$ ipython --no-banner

In [1]: import numpy as np

In [2]: import numpy.linalg as la

In [3]: np.set_printoptions(precision=4, suppress=True, linewidth=120, floatmode="fixed")

In [4]: def tidy(a):
   ...:     return np.round(a, 4) + 0
   ...: 

In [5]: A = np.loadtxt("x.csv", delimiter=",")

In [6]: A
Out[6]: 
array([[-1.0000, -2.0000, -2.0000],
       [-1.0000, -2.0000, -2.0000],
       [ 0.0000,  0.0000,  0.0000],
       [-3.0000, -3.0000, -4.0000],
       [-3.0000,  1.0000, -3.0000],
       [-2.0000, -1.0000, -2.0000],
       [ 0.0000,  0.0000,  0.0000],
       [-3.0000,  1.0000, -3.0000],
       [ 0.0000,  0.0000,  0.0000],
       [-3.0000, -3.0000, -4.0000],
       [ 0.0000,  0.0000,  0.0000],
       [-2.0000,  0.0000, -3.0000],
       [ 0.0000,  0.0000,  0.0000],
       [ 0.0000,  0.0000,  0.0000],
       [-4.0000, -1.0000, -5.0000],
       [ 0.0000,  0.0000,  0.0000],
       [ 0.0000,  0.0000,  0.0000],
       [-2.0000, -1.0000, -2.0000],
       [-1.0000,  2.0000, -1.0000],
       [-1.0000, -2.0000, -2.0000],
       [-4.0000, -1.0000, -5.0000],
       [-1.0000,  2.0000, -1.0000],
       [ 0.0000,  0.0000,  0.0000],
       [-1.0000, -2.0000, -2.0000]])

In [7]: other = np.c_[A[:, :1] @ np.array([[-3]]), np.array([2, -1, 2, -1, 3, 2, -2, 0, -2, 2, 2, 0, -1, -2, -3, 3, 3, 0, -2, -3, -3, -1, 2, 1])]

In [8]: other
Out[8]: 
array([[ 3.0000,  2.0000],
       [ 3.0000, -1.0000],
       [ 0.0000,  2.0000],
       [ 9.0000, -1.0000],
       [ 9.0000,  3.0000],
       [ 6.0000,  2.0000],
       [ 0.0000, -2.0000],
       [ 9.0000,  0.0000],
       [ 0.0000, -2.0000],
       [ 9.0000,  2.0000],
       [ 0.0000,  2.0000],
       [ 6.0000,  0.0000],
       [ 0.0000, -1.0000],
       [ 0.0000, -2.0000],
       [12.0000, -3.0000],
       [ 0.0000,  3.0000],
       [ 0.0000,  3.0000],
       [ 6.0000,  0.0000],
       [ 3.0000, -2.0000],
       [ 3.0000, -3.0000],
       [12.0000, -3.0000],
       [ 3.0000, -1.0000],
       [ 0.0000,  2.0000],
       [ 3.0000,  1.0000]])

In [9]: tidy(la.norm(la.qr(A)[0].T @ other, axis=0) ** 2 / ((other ** 2).sum(axis=0) + 1e-12))
Out[9]: array([1.0000, 0.1070])

In [10]: print(tidy(la.norm(other - A @ la.lstsq(A, other)[0], axis=0)))
[0.0000 9.4028]

In [11]: x = np.array([1, 3])

In [12]: rhs = other @ x

In [13]: tidy(la.lstsq(other, rhs)[0])
Out[13]: array([1.0000, 3.0000])

In [14]: tidy(la.solve(other.T @ other, other.T @ rhs))
Out[14]: array([1.0000, 3.0000])

In [15]: rng = np.random.default_rng(946179)

In [16]: rhs = rhs + 0.02 * rng.normal(size=24)

In [17]: tidy(rhs)
Out[17]: 
array([ 9.0134, -0.0100,  5.9755,  6.0058, 17.9863, 12.0165, -6.0109,  9.0124, -5.9804, 15.0358,  6.0285,  6.0093,
       -3.0446, -6.0068,  3.0027,  9.0229,  9.0309,  6.0032, -2.9773, -6.0031,  3.0197, -0.0175,  5.9985,  6.0275])

In [18]: b, *_ = la.lstsq(other, rhs)

In [19]: print(b.round())
[1.0000 3.0000]

In [20]: labels = A[:, 1] > np.median(A[:, 1])

In [21]: u = A[labels].mean(axis=0) - A[~labels].mean(axis=0)

In [22]: print(labels.astype(int))
[0 0 0 0 1 0 0 1 0 0 0 0 0 0 0 0 0 0 1 0 0 1 0 0]

In [23]: tidy(u)
Out[23]: array([-0.8000,  2.4000, -0.3500])

In [24]: P = A @ la.solve(A.T @ A, A.T)

In [25]: tidy(P @ A[:, 0])
Out[25]: 
array([-1.0000, -1.0000,  0.0000, -3.0000, -3.0000, -2.0000,  0.0000, -3.0000,  0.0000, -3.0000,  0.0000, -2.0000,
        0.0000,  0.0000, -4.0000,  0.0000,  0.0000, -2.0000, -1.0000, -1.0000, -4.0000, -1.0000,  0.0000, -1.0000])

In [26]: tidy(np.diag(P))
Out[26]: 
array([0.1471, 0.1471, 0.0000, 0.2279, 0.2279, 0.1985, 0.0000, 0.2279, 0.0000, 0.2279, 0.0000, 0.2941, 0.0000, 0.0000,
       0.1985, 0.0000, 0.0000, 0.1985, 0.2059, 0.1471, 0.1985, 0.2059, 0.0000, 0.1471])

In [27]: print(np.allclose(P @ P, P))
True

In [28]: la.matrix_rank(np.eye(24) - P)
Out[28]: np.int64(21)

In [29]: x = np.array([0, 0, -3])

In [30]: rhs = A @ x

In [31]: tidy(la.solve(A.T @ A, A.T @ rhs))
Out[31]: array([ 0.0000,  0.0000, -3.0000])

In [32]: print(tidy(la.pinv(A) @ A))
[[1.0000 0.0000 0.0000]
 [0.0000 1.0000 0.0000]
 [0.0000 0.0000 1.0000]]

In [33]: tidy(la.lstsq(A, rhs)[0])
Out[33]: array([ 0.0000,  0.0000, -3.0000])

In [34]: rhs = rhs + 0.3 * rng.normal(size=24)

In [35]: tidy(rhs)
Out[35]: 
array([ 5.5554,  5.7377,  0.1223, 11.9918,  8.6867,  6.2241,  0.5350,  9.3226, -0.2638, 11.9929, -0.2705,  9.2060,
       -0.0115, -0.0109, 15.3675, -0.0618,  0.4646,  6.1113,  2.9990,  5.9288, 14.8993,  2.7935,  0.3956,  6.0456])

In [36]: b, *_ = la.lstsq(A, rhs)

In [37]: tidy(la.norm(rhs - A @ b))
Out[37]: np.float64(1.2236)

In [38]: tidy(A.T @ (rhs - A @ b))
Out[38]: array([0.0000, 0.0000, 0.0000])

In [39]: tidy(b)
Out[39]: array([-0.2112, -0.0173, -2.8354])

In [40]: print([round(float(la.norm(la.solve(A.T @ A + lam * np.eye(3), A.T @ rhs))), 2) for lam in (0, 1, 10, 100)])
[2.84, 2.42, 2.21, 1.6]
